>>> import numpy as np
>>> from numpy import linalg as LA
>>> np.set_printoptions(precision=1, suppress=True, linewidth=100, floatmode="fixed")
>>> X = np.array([[1.0, 0.2, 0.0, 0.0],
...     [0.2, 1.0, 0.2, 0.0],
...     [0.0, 0.2, 1.0, 0.2],
...     [0.0, 0.0, 0.2, 1.0]])
>>> print(X)
[[1.0 0.2 0.0 0.0]
 [0.2 1.0 0.2 0.0]
 [0.0 0.2 1.0 0.2]
 [0.0 0.0 0.2 1.0]]
>>> w, vecs = LA.eigh(X)
>>> print(LA.svd(X, compute_uv=False))
[1.3 1.1 0.9 0.7]
>>> print(np.round(vecs.T @ X @ vecs, 1) + 0)
[[0.7 0.0 0.0 0.0]
 [0.0 0.9 0.0 0.0]
 [0.0 0.0 1.1 0.0]
 [0.0 0.0 0.0 1.3]]
>>> print(np.abs(vecs[:, -1]).round(6).argmax())
1
>>> print(LA.eigvalsh(X + -3 * np.eye(4)))
[-2.3 -2.1 -1.9 -1.7]
>>> print(w)
[0.7 0.9 1.1 1.3]
>>> print(LA.eigvalsh(X @ X))
[0.5 0.8 1.3 1.8]
>>> print(np.round(vecs @ np.diag(w) @ vecs.T, 1) + 0)
[[1.0 0.2 0.0 0.0]
 [0.2 1.0 0.2 0.0]
 [0.0 0.2 1.0 0.2]
 [0.0 0.0 0.2 1.0]]
>>> print(w.sum(), np.trace(X))
4.0 4.0
>>> print(np.abs(vecs[:, -1]))
[0.4 0.6 0.6 0.4]
>>> w, vecs = LA.eig(X)
>>> print(np.round(np.prod(w), 1))
0.9
>>> L = LA.cholesky(X)
>>> print(L @ L.T)
[[1.0 0.2 0.0 0.0]
 [0.2 1.0 0.2 0.0]
 [0.0 0.2 1.0 0.2]
 [0.0 0.0 0.2 1.0]]
>>> print(round(float(np.prod(np.diag(L)) ** 2), 1), np.round(LA.det(X), 1))
0.9 0.9
>>> print(LA.svd(X, compute_uv=False))
[1.3 1.1 0.9 0.7]
>>> print(np.unravel_index(np.abs(X).argmax(), X.shape))
(np.int64(0), np.int64(0))
>>> print(LA.matrix_rank(X))
4
>>> print(X.sum(axis=0))
[1.2 1.4 1.4 1.2]
>>> print(X.mean(axis=0))
[0.3 0.3 0.3 0.3]
>>> J = np.loadtxt("a.csv", delimiter=",")
>>> print(J)
[[ 0.0  3.0 -1.0  1.0  2.0  0.0]
 [ 0.0  2.0 -1.0 -3.0 -2.0  0.0]
 [ 0.0 -2.0  1.0 -1.0  2.0 -1.0]
 [ 0.0  1.0  0.0 -2.0 -2.0  1.0]
 [ 0.0 -3.0 -2.0 -2.0  1.0 -3.0]
 [ 0.0 -3.0  2.0  1.0 -1.0 -2.0]]
>>> rank = LA.matrix_rank(J)
>>> print(rank)
5
>>> ns = LA.svd(J)[2][rank:].T
>>> print([int(LA.matrix_rank(J[:i])) for i in range(1, len(J) + 1)])
[1, 2, 3, 4, 5, 5]
>>> print(ns.shape)
(6, 1)
>>> print(J @ ns)
[[0.0]
 [0.0]
 [0.0]
 [0.0]
 [0.0]
 [0.0]]
>>> left, s, vt = LA.svd(J)
>>> vecs = vt[:(s > 1e-8).sum()]
>>> rng = np.random.default_rng(221243)
>>> x0 = J[3] + 3 * J[4] + rng.integers(2) * np.eye(6)[1]
>>> print(x0)
[ 0.0 -7.0 -6.0 -8.0  1.0 -8.0]
>>> print(np.diag(vecs.T @ vecs))
[0.0 1.0 1.0 1.0 1.0 1.0]
>>> print(LA.matrix_rank(np.vstack([J, x0])))
5
>>> left, s, vt = LA.svd(J)
>>> print(np.argmax(s[:-1] / (s[1:] + 1e-6)) + 1)
5
>>> print(s)
[6.9 5.2 4.3 2.0 1.5 0.0]
>>> A2 = left[:, :5] @ np.diag(s[:5]) @ vt[:5]
>>> print(round(float(LA.norm(J - A2, 2)), 1), s[5])
0.0 0.0
>>> print(A2.round(1) + 0)
[[ 0.0  3.0 -1.0  1.0  2.0  0.0]
 [ 0.0  2.0 -1.0 -3.0 -2.0  0.0]
 [ 0.0 -2.0  1.0 -1.0  2.0 -1.0]
 [ 0.0  1.0  0.0 -2.0 -2.0  1.0]
 [ 0.0 -3.0 -2.0 -2.0  1.0 -3.0]
 [ 0.0 -3.0  2.0  1.0 -1.0 -2.0]]
>>> print(LA.matrix_rank(A2))
5
>>> print(np.round(np.abs(J - A2).max(), 1))
0.0
